% ipython --no-banner

In [1]: import numpy as np

In [2]: np.set_printoptions(precision=3, suppress=True, linewidth=120)

In [3]: def tidy(a):
   ...:     return np.round(a, 3) + 0
   ...: 

In [4]: m1 = np.loadtxt("data.csv", delimiter=",")

In [5]: m1
Out[5]: 
array([[-0.68,  0.16,  0.24, -0.48,  0.64, -0.24, -0.28,  0.28,  0.4 ,  0.36, -0.52, -0.44, -0.04, -0.4 ],
       [-2.21,  0.52,  0.78, -1.56,  2.08, -0.78, -0.91,  0.91,  1.3 ,  1.17, -1.69, -1.43, -0.13, -1.3 ],
       [-2.21,  0.52,  0.78, -1.56,  2.08, -0.78, -0.91,  0.91,  1.3 ,  1.17, -1.69, -1.43, -0.13, -1.3 ],
       [ 1.87, -0.44, -0.66,  1.32, -1.76,  0.66,  0.77, -0.77, -1.1 , -0.99,  1.43,  1.21,  0.11,  1.1 ],
       [ 2.04, -0.48, -0.72,  1.44, -1.92,  0.72,  0.84, -0.84, -1.2 , -1.08,  1.56,  1.32,  0.12,  1.2 ],
       [ 2.04, -0.48, -0.72,  1.44, -1.92,  0.72,  0.84, -0.84, -1.2 , -1.08,  1.56,  1.32,  0.12,  1.2 ],
       [ 0.  ,  0.  ,  0.  ,  0.  ,  0.  ,  0.  ,  0.  ,  0.  ,  0.  ,  0.  ,  0.  ,  0.  ,  0.  ,  0.  ],
       [-2.89,  0.68,  1.02, -2.04,  2.72, -1.02, -1.19,  1.19,  1.7 ,  1.53, -2.21, -1.87, -0.17, -1.7 ],
       [ 2.38, -0.56, -0.84,  1.68, -2.24,  0.84,  0.98, -0.98, -1.4 , -1.26,  1.82,  1.54,  0.14,  1.4 ],
       [ 1.7 , -0.4 , -0.6 ,  1.2 , -1.6 ,  0.6 ,  0.7 , -0.7 , -1.  , -0.9 ,  1.3 ,  1.1 ,  0.1 ,  1.  ]])

In [6]: # rows 1 and 2 are equal

In [7]: x = np.array([3, 2, -1, -1, 0, -2, 1, -1, -2, 1, -3, -3, -3, -1])

In [8]: a = np.maximum(m1 @ x, 0)

In [9]: m1 * (a > 1e-9)[:, None]
Out[9]: 
array([[-0.68,  0.16,  0.24, -0.48,  0.64, -0.24, -0.28,  0.28,  0.4 ,  0.36, -0.52, -0.44, -0.04, -0.4 ],
       [-2.21,  0.52,  0.78, -1.56,  2.08, -0.78, -0.91,  0.91,  1.3 ,  1.17, -1.69, -1.43, -0.13, -1.3 ],
       [-2.21,  0.52,  0.78, -1.56,  2.08, -0.78, -0.91,  0.91,  1.3 ,  1.17, -1.69, -1.43, -0.13, -1.3 ],
       [ 0.  , -0.  , -0.  ,  0.  , -0.  ,  0.  ,  0.  , -0.  , -0.  , -0.  ,  0.  ,  0.  ,  0.  ,  0.  ],
       [ 0.  , -0.  , -0.  ,  0.  , -0.  ,  0.  ,  0.  , -0.  , -0.  , -0.  ,  0.  ,  0.  ,  0.  ,  0.  ],
       [ 0.  , -0.  , -0.  ,  0.  , -0.  ,  0.  ,  0.  , -0.  , -0.  , -0.  ,  0.  ,  0.  ,  0.  ,  0.  ],
       [ 0.  ,  0.  ,  0.  ,  0.  ,  0.  ,  0.  ,  0.  ,  0.  ,  0.  ,  0.  ,  0.  ,  0.  ,  0.  ,  0.  ],
       [-2.89,  0.68,  1.02, -2.04,  2.72, -1.02, -1.19,  1.19,  1.7 ,  1.53, -2.21, -1.87, -0.17, -1.7 ],
       [ 0.  , -0.  , -0.  ,  0.  , -0.  ,  0.  ,  0.  , -0.  , -0.  , -0.  ,  0.  ,  0.  ,  0.  ,  0.  ],
       [ 0.  , -0.  , -0.  ,  0.  , -0.  ,  0.  ,  0.  , -0.  , -0.  , -0.  ,  0.  ,  0.  ,  0.  ,  0.  ]])

In [10]: tidy(np.tanh(m1 @ x))
Out[10]: array([ 0.885,  1.   ,  1.   , -0.999, -1.   , -1.   ,  0.   ,  1.   , -1.   , -0.998])

In [11]: tidy(m1.T @ a)
Out[11]: 
array([-38.258,   9.002,  13.503, -27.006,  36.008, -13.503, -15.754,  15.754,  22.505,  20.254, -29.256, -24.756,
        -2.25 , -22.505])

In [12]: tidy(np.maximum(m1 @ x, 0) - np.maximum(-m1 @ x, 0))
Out[12]: array([ 1.4 ,  4.55,  4.55, -3.85, -4.2 , -4.2 ,  0.  ,  5.95, -4.9 , -3.5 ])
